$ ipython --no-banner

In [1]: import numpy as np

In [2]: np.set_printoptions(suppress=True, linewidth=200)

In [3]: rnd = lambda a: np.round(a, 2) + 0

In [4]: F = np.load("dump.npy")

In [5]: print(F)
[[67  5  8  9  2  2  4  5  1  5  9  0  5  9  7]
 [ 1 70  8  1  9  8  6  7  5  5  2  0  0  3  1]
 [ 7  1 49  3  5  3  8  5  4  9  1  2  0  9  3]
 [ 0  0  7 33  0  0  7  7  7  4  0  7  3  7  7]
 [ 2  2  1  1 51  4  1  3  2  9  9  9  2  2  2]
 [ 4  8  6  4  0 53  0  7  6  3  6  5  2  9  7]
 [ 0  0  9  1  3  5 82  6  5  1  0  3  9  1  7]
 [ 3  1  0  1  1  4  6 62  8  1  6  6  0  7  1]
 [ 6  8  8  2  7  4  1  9 64  0  6  3  7  8  7]
 [ 1  2  1  7  4  2  7  5  1 68  6  6  3  3  2]
 [ 4  6  8  5  6  8  1  0  4  7 66  8  7  3  0]
 [ 8  9  5  8  9  2  2  5  1  6  7 55  5  4  0]
 [ 7  0  9  9  9  7  9  8  8  0  6  2 87  8  2]
 [ 6  1  1  2  8  3  4  0  9  0  6  9  8  0  9]
 [ 0  3  1  2  8  5  7  1  6  1  2  3  8  6  8]]

In [6]: r0, g = F[13], F[10]

In [7]: print(r0 @ g)
684

In [8]: print(r0 @ r0)
474

In [9]: p = (r0 @ g) / (r0 @ r0) * r0

In [10]: print(rnd(g - p))
[ -4.66   4.56   6.56   2.11  -5.54   3.67  -4.77   0.    -8.99   7.    57.34  -4.99  -4.54   3.   -12.99]

In [11]: print(rnd(np.linalg.norm(r0 + g) ** 2 + np.linalg.norm(r0 - g) ** 2))
10518.0

In [12]: print(rnd((g - p) @ r0))
0.0

In [13]: print(np.linalg.matrix_rank(np.outer(r0, g)))
1

In [14]: vec = np.array([0, 1, 2, -1, 2, -2, 1, 0, -1, -2, -1, 3, -3, -2, -2])

In [15]: target = F @ vec

In [16]: print(target)
[ -51   68   67  -43   82 -131   54  -14  -83 -136  -73  149 -267  -15  -37]

In [17]: print(rnd(np.linalg.solve(F.T, F[7])))
[0. 0. 0. 0. 0. 0. 0. 1. 0. 0. 0. 0. 0. 0. 0.]

In [18]: print(rnd(np.linalg.solve(F, target + F[:, 9])))
[ 0.  1.  2. -1.  2. -2.  1.  0. -1. -1. -1.  3. -3. -2. -2.]

In [19]: print(rnd(np.linalg.solve(F, target)))
[ 0.  1.  2. -1.  2. -2.  1.  0. -1. -2. -1.  3. -3. -2. -2.]

In [20]: print(rnd(np.linalg.solve(F, F[:, 2])))
[0. 0. 1. 0. 0. 0. 0. 0. 0. 0. 0. 0. 0. 0. 0.]

In [21]: other = F / np.sqrt((F ** 2).mean(axis=1, keepdims=True))

In [22]: print(np.linalg.matrix_rank(other) == np.linalg.matrix_rank(F))
True

In [23]: print(np.linalg.matrix_rank(F - F.mean(axis=1, keepdims=True)))
14

In [24]: rng = np.random.default_rng(4810)

In [25]: lab = rng.permutation(15)

In [26]: print(lab)
[14  6 10 12  2 11  3  5  4  8  7  0  9  1 13]

In [27]: other = F[lab][:, lab]

In [28]: print(np.trace(other))
815

In [29]: E = np.load("mat.npy")

In [30]: print(E)
[[ 1 -1  1 -1  1 -1  1 -1]
 [ 1  1  1  1 -1 -1 -1 -1]
 [ 1  1  1  1  1  1  1  1]
 [ 1 -1 -1  1 -1  1  1 -1]
 [ 1  1 -1 -1 -1 -1  1  1]
 [ 1 -1  1 -1 -1  1 -1  1]
 [ 1  1 -1 -1  1  1 -1 -1]
 [ 1 -1 -1  1  1 -1 -1  1]]

In [31]: print(rnd(np.abs(np.linalg.eigvals(E)).max()))
2.83

In [32]: print((E + E.T) / 2)
[[ 1.  0.  1.  0.  1.  0.  1.  0.]
 [ 0.  1.  1.  0.  0. -1.  0. -1.]
 [ 1.  1.  1.  0.  0.  1.  0.  0.]
 [ 0.  0.  0.  1. -1.  0.  0.  0.]
 [ 1.  0.  0. -1. -1. -1.  1.  1.]
 [ 0. -1.  1.  0. -1.  1.  0.  0.]
 [ 1.  0.  0.  0.  1.  0. -1. -1.]
 [ 0. -1.  0.  0.  1.  0. -1.  1.]]

In [33]: print((E - E.T) / 2)
[[ 0. -1.  0. -1.  0. -1.  0. -1.]
 [ 1.  0.  0.  1. -1.  0. -1.  0.]
 [ 0.  0.  0.  1.  1.  0.  1.  1.]
 [ 1. -1. -1.  0.  0.  1.  1. -1.]
 [ 0.  1. -1.  0.  0.  0.  0.  0.]
 [ 1.  0.  0. -1.  0.  0. -1.  1.]
 [ 0.  1. -1. -1.  0.  1.  0.  0.]
 [ 1.  0. -1.  1.  0. -1.  0.  0.]]

In [34]: print(rnd(np.linalg.det(E)))
-4096.0

In [35]: print(np.allclose(E, E.T))
False

In [36]: print(np.linalg.matrix_power(E, 2))
[[ 0  4  0 -4  4  0  4  0]
 [ 0  0  4  4  0  0  4 -4]
 [ 8  0  0  0  0  0  0  0]
 [ 0 -4  0 -4  0  4  0 -4]
 [ 0  0  0  0  4 -4 -4 -4]
 [ 0 -4  4  0  4  0  0  4]
 [ 0  0  4 -4 -4 -4  0  0]
 [ 0 -4 -4  0  0 -4  4  0]]

In [37]: t3 = np.stack([E, 3 * E, E[::-1]])

In [38]: print(t3.sum(axis=0))
[[ 5 -5  3 -3  5 -5  3 -3]
 [ 5  5  3  3 -3 -3 -5 -5]
 [ 5  3  5  3  3  5  3  5]
 [ 5 -3 -5  3 -5  3  5 -3]
 [ 5  3 -5 -3 -5 -3  5  3]
 [ 5 -3  5 -3 -3  5 -3  5]
 [ 5  5 -3 -3  3  3 -5 -5]
 [ 5 -5 -3  3  5 -5 -3  3]]

In [39]: print(np.linalg.matrix_rank(t3.reshape(3, -1)))
2

In [40]: print(t3.shape)
(3, 8, 8)

In [41]: print((t3 @ E.T).shape)
(3, 8, 8)

In [42]: print(rnd(np.linalg.norm(t3, axis=(1, 2))))
[ 8. 24.  8.]

In [43]: print(E.sum(axis=0))
[8 0 0 0 0 0 0 0]

In [44]: print(E - E[0])
[[ 0  0  0  0  0  0  0  0]
 [ 0  2  0  2 -2  0 -2  0]
 [ 0  2  0  2  0  2  0  2]
 [ 0  0 -2  2 -2  2  0  0]
 [ 0  2 -2  0 -2  0  0  2]
 [ 0  0  0  0 -2  2 -2  2]
 [ 0  2 -2  0  0  2 -2  0]
 [ 0  0 -2  2  0  0 -2  2]]

In [45]: print(rnd(np.linalg.norm(E)))
8.0

In [46]: print(E.sum(axis=1))
[0 0 8 0 0 0 0 0]

In [47]: E[8]
IndexError: index 8 is out of bounds for axis 0 with size 8


In [48]: print(E.shape)
(8, 8)

In [49]: q, Rm = np.linalg.qr(E)

In [50]: print(rnd(Rm))
[[-2.83  0.    0.    0.    0.    0.    0.    0.  ]
 [ 0.   -2.83  0.    0.    0.    0.    0.    0.  ]
 [ 0.    0.   -2.83  0.    0.    0.    0.    0.  ]
 [ 0.    0.    0.   -2.83  0.    0.    0.    0.  ]
 [ 0.    0.    0.    0.    2.83  0.    0.    0.  ]
 [ 0.    0.    0.    0.    0.   -2.83  0.    0.  ]
 [ 0.    0.    0.    0.    0.    0.   -2.83  0.  ]
 [ 0.    0.    0.    0.    0.    0.    0.    2.83]]

In [51]: print(rnd(np.abs(np.diag(Rm))))
[2.83 2.83 2.83 2.83 2.83 2.83 2.83 2.83]

In [52]: print(np.trace(q @ q.T))
8.0

In [53]: print(rnd(q))
[[-0.35  0.35 -0.35  0.35  0.35  0.35 -0.35 -0.35]
 [-0.35 -0.35 -0.35 -0.35 -0.35  0.35  0.35 -0.35]
 [-0.35 -0.35 -0.35 -0.35  0.35 -0.35 -0.35  0.35]
 [-0.35  0.35  0.35 -0.35 -0.35 -0.35 -0.35 -0.35]
 [-0.35 -0.35  0.35  0.35 -0.35  0.35 -0.35  0.35]
 [-0.35  0.35 -0.35  0.35 -0.35 -0.35  0.35  0.35]
 [-0.35 -0.35  0.35  0.35  0.35 -0.35  0.35 -0.35]
 [-0.35  0.35  0.35 -0.35  0.35  0.35  0.35  0.35]]

In [54]: other = np.linalg.inv(F)

In [55]: print(rnd(np.linalg.cond(F)))
27.6

In [56]: print(rnd(np.linalg.slogdet(F)[0]))
-1.0

In [57]: mat = np.load("arr.npy")

In [58]: print(rnd(mat))
[[-0.4  -0.03  0.08  0.12  0.17 -0.18  0.48 -0.19 -0.05  0.   -0.4   0.57]
 [-0.03 -0.38  0.15 -0.33 -0.16 -0.41 -0.31 -0.49  0.38  0.21  0.03  0.08]
 [ 0.36 -0.27 -0.31  0.24  0.61 -0.2  -0.17  0.14  0.01  0.14  0.22  0.33]
 [ 0.4   0.08 -0.07 -0.38 -0.21  0.16 -0.16  0.36  0.23 -0.06 -0.48  0.42]
 [-0.03 -0.44 -0.37 -0.46 -0.04  0.02  0.1  -0.02 -0.64  0.07 -0.14 -0.12]
 [ 0.63  0.23  0.39 -0.12  0.23 -0.12  0.29 -0.34 -0.21  0.1  -0.16 -0.18]
 [-0.03  0.26  0.05 -0.25  0.09  0.18 -0.28 -0.36 -0.27 -0.51  0.35  0.42]
 [ 0.    0.03 -0.35 -0.21  0.25 -0.28  0.24 -0.02  0.37 -0.62 -0.1  -0.32]
 [-0.33  0.07  0.16 -0.39  0.61  0.42 -0.11  0.04  0.2   0.27 -0.09 -0.15]
 [ 0.13 -0.68  0.43  0.14  0.02  0.38  0.14  0.05  0.09 -0.38  0.02  0.  ]
 [ 0.17 -0.01 -0.49  0.19 -0.11  0.53  0.15 -0.54  0.23  0.15 -0.07  0.02]
 [ 0.07  0.01 -0.01 -0.36 -0.14  0.03  0.57  0.19  0.2   0.19  0.61  0.19]]

In [59]: vec = np.array([0, 1, 0, 3, 1, 0, 2, 0, 2, 3, 2, 1])

In [60]: print(rnd(mat.T @ (mat @ vec)))
[0. 1. 0. 3. 1. 0. 2. 0. 2. 3. 2. 1.]

In [61]: print(rnd(np.linalg.norm(vec)), rnd(np.linalg.norm(mat @ vec)))
5.74 5.74

In [62]: print(rnd(mat.sum(axis=0)))
[ 0.92 -1.11 -0.33 -1.82  1.34  0.54  0.95 -1.18  0.55 -0.42 -0.24  1.24]

In [63]: print(np.count_nonzero(mat))
143

In [64]: print(rnd(mat.mean(axis=0)))
[ 0.08 -0.09 -0.03 -0.15  0.11  0.04  0.08 -0.1   0.05 -0.04 -0.02  0.1 ]

In [65]: print(rnd(np.linalg.norm(mat)))
3.46

In [66]: vec = np.array([1, 1, 2, 1, 2, 1, 2, 1, 0, 2, 2, 2])

In [67]: target = mat @ vec

In [68]: print(rnd(target))
[ 1.13 -1.65  1.92 -0.49 -1.93  1.64  0.03 -2.29  1.18  0.47 -0.36  2.78]

In [69]: print(rnd(np.linalg.solve(mat, mat[:, 2])))
[0. 0. 1. 0. 0. 0. 0. 0. 0. 0. 0. 0.]

In [70]: print(rnd(np.linalg.solve(mat, -2 * target)))
[-2. -2. -4. -2. -4. -2. -4. -2.  0. -4. -4. -4.]

In [71]: print(rnd(np.linalg.solve(mat, target)))
[1. 1. 2. 1. 2. 1. 2. 1. 0. 2. 2. 2.]

In [72]: other = mat / np.sqrt((mat ** 2).mean(axis=1, keepdims=True))

In [73]: print(np.linalg.matrix_rank(other) == np.linalg.matrix_rank(mat))
True

In [74]: print(rnd(np.linalg.norm(other, axis=1)))
[3.46 3.46 3.46 3.46 3.46 3.46 3.46 3.46 3.46 3.46 3.46 3.46]

In [75]: print(np.linalg.matrix_rank(mat - mat.mean(axis=1, keepdims=True)))
11

In [76]: print(rnd(other[11]))
[ 0.23  0.03 -0.02 -1.26 -0.47  0.11  1.99  0.65  0.68  0.67  2.1   0.67]

In [77]: Uu, sigma, Vt = np.linalg.svd(F, full_matrices=False)

In [78]: print(rnd(np.cumsum(sigma ** 2) / np.sum(sigma ** 2)))
[0.26 0.38 0.48 0.57 0.64 0.71 0.77 0.83 0.87 0.92 0.95 0.98 1.   1.   1.  ]

In [79]: print((sigma > 1e-8).sum())
15

In [80]: print(np.allclose(Uu * sigma @ Vt, F))
True

In [81]: W2 = np.array([[-1, -3, 2, 2, 2], [1, 1, 0, -2, -1], [-3, 3, 0, 2, -3]])

In [82]: feats = rng.normal(size=(30, 3)) @ W2 + np.array([-1, 1, 0, 3, -2])

In [83]: print(rnd(feats))
[[ -0.94   1.77  -0.29   2.6   -2.62]
 [ -4.11  -0.16   1.13   7.16  -1.41]
 [ -6.69   6.01   0.03   7.23  -7.02]
 [ -0.63  -2.01   1.69   3.39   0.17]
 [ -0.67  -1.26   2.06   2.7   -0.77]
 [  2.92  -0.19  -0.08  -1.38  -0.77]
 [ -0.26  -1.86   2.46   2.28  -0.37]
 [ -1.66  -4.61   2.33   6.06   2.44]
 [ -3.5    9.89  -2.59   2.14  -9.59]
 [  1.25   1.19  -1.29   0.73  -1.55]
 [  0.22  -0.13   1.06   1.42  -1.4 ]
 [ -3.46  -1.34   1.68   6.72  -0.49]
 [ -8.19  11.05  -1.54   6.92 -11.28]
 [ -7.09   2.23   2.59   8.58  -4.52]
 [ -1.22  -0.73   0.47   4.13  -0.5 ]
 [ -0.05  -3.73   1.48   3.9    1.99]
 [  1.06  -4.6    1.     3.32   3.1 ]
 [ -2.41   3.56  -0.67   3.62  -4.23]
 [ -3.79   1.04   1.25   5.87  -2.66]
 [ -1.66  -4.21   1.34   6.45   2.54]
 [ -3.48   5.16  -0.25   3.69  -6.04]
 [ -4.16   0.94   0.84   6.69  -2.37]
 [ -4.12   0.41   2.14   6.12  -2.48]
 [ -6.61   7.17  -0.3    6.56  -8.02]
 [ -3.78  10.35  -1.95   1.78 -10.37]
 [ -4.48  -5.21   4.41   8.84   2.01]
 [ -4.38  -2.25   2.79   7.82  -0.14]
 [ -2.5    8.29  -2.49   1.81  -8.04]
 [  0.25  -1.26   0.96   2.2   -0.22]
 [  0.58  -5.53   1.13   4.49   3.96]]

In [84]: W2 = feats[[26, 22]].astype(float)

In [85]: for _ in range(5):
    ...:     lab = np.linalg.norm(feats[:, None] - W2, axis=-1).argmin(axis=1)
    ...:     W2 = np.array([feats[lab == j].mean(axis=0) for j in range(2)])
    ...: 

In [86]: print(lab)
[0 0 1 0 0 0 0 0 1 0 0 0 1 1 0 0 0 1 0 0 1 0 0 1 1 0 0 1 0 0]

In [87]: print(np.abs(W2[1] - W2[0]).argmax())
1

In [88]: print(np.bincount(lab))
[21  9]
